$ python -q
>>> import numpy as np
>>> np.set_printoptions(precision=2, suppress=True, linewidth=100)
>>> E = np.array([[-0.8, -1.2, 1.0, -0.2, -0.9, 0.9, -0.9],
...     [-0.2, 0.9, -1.0, -0.5, -0.2, 0.5, 0.2],
...     [1.4, -0.7, 0.2, -0.1, 0.1, 0.3, 0.1],
...     [2.6, -0.6, 0.4, -0.1, -1.2, 0.5, -0.2],
...     [0.7, 0.5, -0.3, 0.3, 1.1, -0.5, -1.3],
...     [-0.9, -0.2, -0.8, -0.2, 2.1, -2.4, 0.3],
...     [-0.8, 0.7, -1.2, 0.0, -0.7, -1.3, 0.1]])
>>> rng = np.random.default_rng(788)
>>> E[0] = E[3] + 0.05 * rng.normal(size=7)
>>> E
array([[ 2.48, -0.56,  0.38, -0.14, -1.13,  0.46, -0.17],
       [-0.2 ,  0.9 , -1.  , -0.5 , -0.2 ,  0.5 ,  0.2 ],
       [ 1.4 , -0.7 ,  0.2 , -0.1 ,  0.1 ,  0.3 ,  0.1 ],
       [ 2.6 , -0.6 ,  0.4 , -0.1 , -1.2 ,  0.5 , -0.2 ],
       [ 0.7 ,  0.5 , -0.3 ,  0.3 ,  1.1 , -0.5 , -1.3 ],
       [-0.9 , -0.2 , -0.8 , -0.2 ,  2.1 , -2.4 ,  0.3 ],
       [-0.8 ,  0.7 , -1.2 ,  0.  , -0.7 , -1.3 ,  0.1 ]])
>>> W0 = np.load("mat.npy")
>>> W0
array([[ 0,  0,  0, -3,  0,  0,  0],
       [ 0,  0,  0,  0,  0,  0,  0],
       [ 0,  1,  2, -2, -4,  0,  0],
       [ 1,  0,  0,  0, -3,  0,  0],
       [ 1,  0, -2,  0,  2,  0,  0],
       [ 0,  0,  0,  0,  0,  0,  0]])
>>> ang = np.radians(36)
>>> R = np.eye(7)
>>> R[2, 2] = R[0, 0] = np.cos(ang)
>>> R[2, 0], R[0, 2] = -np.sin(ang), np.sin(ang)
>>> R
array([[ 0.81,  0.  ,  0.59,  0.  ,  0.  ,  0.  ,  0.  ],
       [ 0.  ,  1.  ,  0.  ,  0.  ,  0.  ,  0.  ,  0.  ],
       [-0.59,  0.  ,  0.81,  0.  ,  0.  ,  0.  ,  0.  ],
       [ 0.  ,  0.  ,  0.  ,  1.  ,  0.  ,  0.  ,  0.  ],
       [ 0.  ,  0.  ,  0.  ,  0.  ,  1.  ,  0.  ,  0.  ],
       [ 0.  ,  0.  ,  0.  ,  0.  ,  0.  ,  1.  ,  0.  ],
       [ 0.  ,  0.  ,  0.  ,  0.  ,  0.  ,  0.  ,  1.  ]])
>>> other = W0 @ R.T
>>> np.round(np.linalg.svd(W0, compute_uv=False), 2) + 0, np.round(np.linalg.svd(other, compute_uv=False), 2) + 0
(array([6.19, 3.13, 2.13, 0.61, 0.  , 0.  ]), array([6.19, 3.13, 2.13, 0.61, 0.  , 0.  ]))
>>> vec = np.array([-9, 0, 5, -8, 1, 0, 7])
>>> np.abs(np.linalg.eigvals(R))
array([1., 1., 1., 1., 1., 1., 1.])
>>> np.linalg.inv(R)
array([[ 0.81,  0.  , -0.59,  0.  ,  0.  ,  0.  ,  0.  ],
       [ 0.  ,  1.  ,  0.  ,  0.  ,  0.  ,  0.  ,  0.  ],
       [ 0.59,  0.  ,  0.81,  0.  ,  0.  ,  0.  ,  0.  ],
       [ 0.  ,  0.  ,  0.  ,  1.  ,  0.  ,  0.  ,  0.  ],
       [ 0.  ,  0.  ,  0.  ,  0.  ,  1.  ,  0.  ,  0.  ],
       [ 0.  ,  0.  ,  0.  ,  0.  ,  0.  ,  1.  ,  0.  ],
       [ 0.  ,  0.  ,  0.  ,  0.  ,  0.  ,  0.  ,  1.  ]])
>>> [p for p in range(1, 25) if np.allclose(np.linalg.matrix_power(R, p), np.eye(7))]
[10, 20]
>>> np.round(np.linalg.det(R), 2)
np.float64(1.0)
